% ipython --no-banner

In [1]: import numpy as np

In [2]: import numpy.linalg as la

In [3]: np.set_printoptions(precision=3, suppress=True, linewidth=120)

In [4]: def tidy(a):
   ...:     return np.round(a, 3) + 0
   ...: 

In [5]: arr = np.loadtxt("out17.csv", delimiter=",")

In [6]: tidy(arr)
Out[6]: 
array([[ 0.85 , -0.091, -0.015, -0.113, -0.004, -0.023, -0.3  ,  0.122, -0.03 , -0.001],
       [-0.091,  0.82 , -0.028, -0.229, -0.241, -0.098, -0.124, -0.041,  0.03 ,  0.025],
       [-0.015, -0.028,  0.977, -0.003, -0.016, -0.1  , -0.027,  0.005,  0.04 ,  0.096],
       [-0.113, -0.229, -0.003,  0.653, -0.344,  0.022, -0.145, -0.072, -0.023, -0.128],
       [-0.004, -0.241, -0.016, -0.344,  0.522, -0.069,  0.107, -0.227,  0.053, -0.051],
       [-0.023, -0.098, -0.1  ,  0.022, -0.069,  0.564, -0.03 , -0.015,  0.189,  0.429],
       [-0.3  , -0.124, -0.027, -0.145,  0.107, -0.03 ,  0.373,  0.298, -0.073,  0.012],
       [ 0.122, -0.041,  0.005, -0.072, -0.227, -0.015,  0.298,  0.791,  0.051, -0.024],
       [-0.03 ,  0.03 ,  0.04 , -0.023,  0.053,  0.189, -0.073,  0.051,  0.906, -0.186],
       [-0.001,  0.025,  0.096, -0.128, -0.051,  0.429,  0.012, -0.024, -0.186,  0.544]])

In [7]: U, s, vt = la.svd(arr)

In [8]: V = vt[:(s > 1e-8).sum()]

In [9]: rng = np.random.default_rng(46)

In [10]: vec = arr[6] + 4 * arr[3] + rng.integers(2) * np.eye(10)[3]

In [11]: tidy(vec)
Out[11]: array([-0.753, -1.039, -0.037,  3.467, -1.267,  0.057, -0.205,  0.01 , -0.166, -0.5  ])

In [12]: tidy(V.T @ V)
Out[12]: 
array([[ 0.85 , -0.091, -0.015, -0.113, -0.004, -0.023, -0.3  ,  0.122, -0.03 , -0.001],
       [-0.091,  0.82 , -0.028, -0.229, -0.241, -0.098, -0.124, -0.041,  0.03 ,  0.025],
       [-0.015, -0.028,  0.977, -0.003, -0.016, -0.1  , -0.027,  0.005,  0.04 ,  0.096],
       [-0.113, -0.229, -0.003,  0.653, -0.344,  0.022, -0.145, -0.072, -0.023, -0.128],
       [-0.004, -0.241, -0.016, -0.344,  0.522, -0.069,  0.107, -0.227,  0.053, -0.051],
       [-0.023, -0.098, -0.1  ,  0.022, -0.069,  0.564, -0.03 , -0.015,  0.189,  0.429],
       [-0.3  , -0.124, -0.027, -0.145,  0.107, -0.03 ,  0.373,  0.298, -0.073,  0.012],
       [ 0.122, -0.041,  0.005, -0.072, -0.227, -0.015,  0.298,  0.791,  0.051, -0.024],
       [-0.03 ,  0.03 ,  0.04 , -0.023,  0.053,  0.189, -0.073,  0.051,  0.906, -0.186],
       [-0.001,  0.025,  0.096, -0.128, -0.051,  0.429,  0.012, -0.024, -0.186,  0.544]])

In [13]: la.matrix_rank(np.vstack([arr, vec]))
Out[13]: np.int64(8)

In [14]: tidy(la.norm(vec - V.T @ V @ vec))
Out[14]: np.float64(0.589)

In [15]: la.norm(arr, axis=1).argmax()
Out[15]: np.int64(2)

In [16]: tidy(la.norm(arr) ** 2 / la.norm(arr, 2) ** 2)
Out[16]: np.float64(7.0)

In [17]: tidy(la.norm(arr, axis=0))
Out[17]: array([0.922, 0.905, 0.988, 0.808, 0.723, 0.751, 0.611, 0.89 , 0.952, 0.738])

In [18]: tidy(la.norm(arr, 1)), tidy(la.norm(arr, np.inf))
Out[18]: (np.float64(1.73), np.float64(1.73))

In [19]: tidy(la.norm(arr[8], 1)), tidy(la.norm(arr[8], np.inf))
Out[19]: (np.float64(1.583), np.float64(0.906))

In [20]: F = np.load("run12.npy")

In [21]: F
Out[21]: 
array([[0, 0, 0, 0, 0, 0, 0, 0, 1, 0, 0, 0],
       [0, 1, 0, 0, 0, 0, 0, 0, 0, 0, 0, 0],
       [0, 0, 1, 0, 0, 0, 0, 0, 0, 0, 0, 0],
       [0, 0, 0, 0, 0, 0, 0, 0, 0, 1, 0, 0],
       [0, 0, 0, 0, 0, 1, 0, 0, 0, 0, 0, 0],
       [0, 0, 0, 0, 0, 0, 0, 0, 0, 0, 0, 1],
       [0, 0, 0, 0, 0, 0, 0, 0, 0, 0, 1, 0],
       [0, 0, 0, 0, 1, 0, 0, 0, 0, 0, 0, 0],
       [0, 0, 0, 0, 0, 0, 0, 1, 0, 0, 0, 0],
       [1, 0, 0, 0, 0, 0, 0, 0, 0, 0, 0, 0],
       [0, 0, 0, 0, 0, 0, 1, 0, 0, 0, 0, 0],
       [0, 0, 0, 1, 0, 0, 0, 0, 0, 0, 0, 0]])

In [22]: vec = np.array([5, -2, -2, 2, 5, 0, 2, 4, 0, -2, 0, -2])

In [23]: target = F @ vec

In [24]: target
Out[24]: array([ 0, -2, -2, -2,  0, -2,  0,  5,  4,  5,  2,  2])

In [25]: tidy(la.solve(F, target + F[:, 6]))
Out[25]: array([ 5., -2., -2.,  2.,  5.,  0.,  3.,  4.,  0., -2.,  0., -2.])

In [26]: tidy(la.solve(F.T, F[4]))
Out[26]: array([0., 0., 0., 0., 1., 0., 0., 0., 0., 0., 0., 0.])

In [27]: tidy(la.solve(F, 3 * target))
Out[27]: array([15., -6., -6.,  6., 15.,  0.,  6., 12.,  0., -6.,  0., -6.])

In [28]: lab = rng.permutation(12)

In [29]: lab
Out[29]: array([ 1,  8, 11,  2,  6,  4,  0,  3,  5,  9,  7, 10])

In [30]: out = F[lab][:, lab]

In [31]: tidy(np.sort(np.abs(la.eigvals(out))))
Out[31]: array([1., 1., 1., 1., 1., 1., 1., 1., 1., 1., 1., 1.])

In [32]: tidy(la.det(out)), tidy(la.det(F[lab]))
Out[32]: (np.float64(1.0), np.float64(-1.0))

In [33]: out
Out[33]: 
array([[1, 0, 0, 0, 0, 0, 0, 0, 0, 0, 0, 0],
       [0, 0, 0, 0, 0, 0, 0, 0, 0, 0, 1, 0],
       [0, 0, 0, 0, 0, 0, 0, 1, 0, 0, 0, 0],
       [0, 0, 0, 1, 0, 0, 0, 0, 0, 0, 0, 0],
       [0, 0, 0, 0, 0, 0, 0, 0, 0, 0, 0, 1],
       [0, 0, 0, 0, 0, 0, 0, 0, 1, 0, 0, 0],
       [0, 1, 0, 0, 0, 0, 0, 0, 0, 0, 0, 0],
       [0, 0, 0, 0, 0, 0, 0, 0, 0, 1, 0, 0],
       [0, 0, 1, 0, 0, 0, 0, 0, 0, 0, 0, 0],
       [0, 0, 0, 0, 0, 0, 1, 0, 0, 0, 0, 0],
       [0, 0, 0, 0, 0, 1, 0, 0, 0, 0, 0, 0],
       [0, 0, 0, 0, 1, 0, 0, 0, 0, 0, 0, 0]])

In [34]: la.matrix_power(F, 2)
Out[34]: 
array([[0, 0, 0, 0, 0, 0, 0, 1, 0, 0, 0, 0],
       [0, 1, 0, 0, 0, 0, 0, 0, 0, 0, 0, 0],
       [0, 0, 1, 0, 0, 0, 0, 0, 0, 0, 0, 0],
       [1, 0, 0, 0, 0, 0, 0, 0, 0, 0, 0, 0],
       [0, 0, 0, 0, 0, 0, 0, 0, 0, 0, 0, 1],
       [0, 0, 0, 1, 0, 0, 0, 0, 0, 0, 0, 0],
       [0, 0, 0, 0, 0, 0, 1, 0, 0, 0, 0, 0],
       [0, 0, 0, 0, 0, 1, 0, 0, 0, 0, 0, 0],
       [0, 0, 0, 0, 1, 0, 0, 0, 0, 0, 0, 0],
       [0, 0, 0, 0, 0, 0, 0, 0, 1, 0, 0, 0],
       [0, 0, 0, 0, 0, 0, 0, 0, 0, 0, 1, 0],
       [0, 0, 0, 0, 0, 0, 0, 0, 0, 1, 0, 0]])

In [35]: tidy(np.sort(np.abs(la.eigvals(F)))[::-1])
Out[35]: array([1., 1., 1., 1., 1., 1., 1., 1., 1., 1., 1., 1.])

In [36]: F.sum(axis=1)
Out[36]: array([1, 1, 1, 1, 1, 1, 1, 1, 1, 1, 1, 1])

In [37]: la.matrix_power(F, 100)
Out[37]: 
array([[0, 0, 0, 0, 0, 1, 0, 0, 0, 0, 0, 0],
       [0, 1, 0, 0, 0, 0, 0, 0, 0, 0, 0, 0],
       [0, 0, 1, 0, 0, 0, 0, 0, 0, 0, 0, 0],
       [0, 0, 0, 0, 0, 0, 0, 1, 0, 0, 0, 0],
       [0, 0, 0, 0, 0, 0, 0, 0, 0, 1, 0, 0],
       [1, 0, 0, 0, 0, 0, 0, 0, 0, 0, 0, 0],
       [0, 0, 0, 0, 0, 0, 1, 0, 0, 0, 0, 0],
       [0, 0, 0, 1, 0, 0, 0, 0, 0, 0, 0, 0],
       [0, 0, 0, 0, 0, 0, 0, 0, 0, 0, 0, 1],
       [0, 0, 0, 0, 1, 0, 0, 0, 0, 0, 0, 0],
       [0, 0, 0, 0, 0, 0, 0, 0, 0, 0, 1, 0],
       [0, 0, 0, 0, 0, 0, 0, 0, 1, 0, 0, 0]])

In [38]: p = np.eye(12)[9]

In [39]: for _ in range(5):
    ...:     p = p @ F
    ...:     print(p.round(3))
    ...: 
[1. 0. 0. 0. 0. 0. 0. 0. 0. 0. 0. 0.]
[0. 0. 0. 0. 0. 0. 0. 0. 1. 0. 0. 0.]
[0. 0. 0. 0. 0. 0. 0. 1. 0. 0. 0. 0.]
[0. 0. 0. 0. 1. 0. 0. 0. 0. 0. 0. 0.]
[0. 0. 0. 0. 0. 1. 0. 0. 0. 0. 0. 0.]
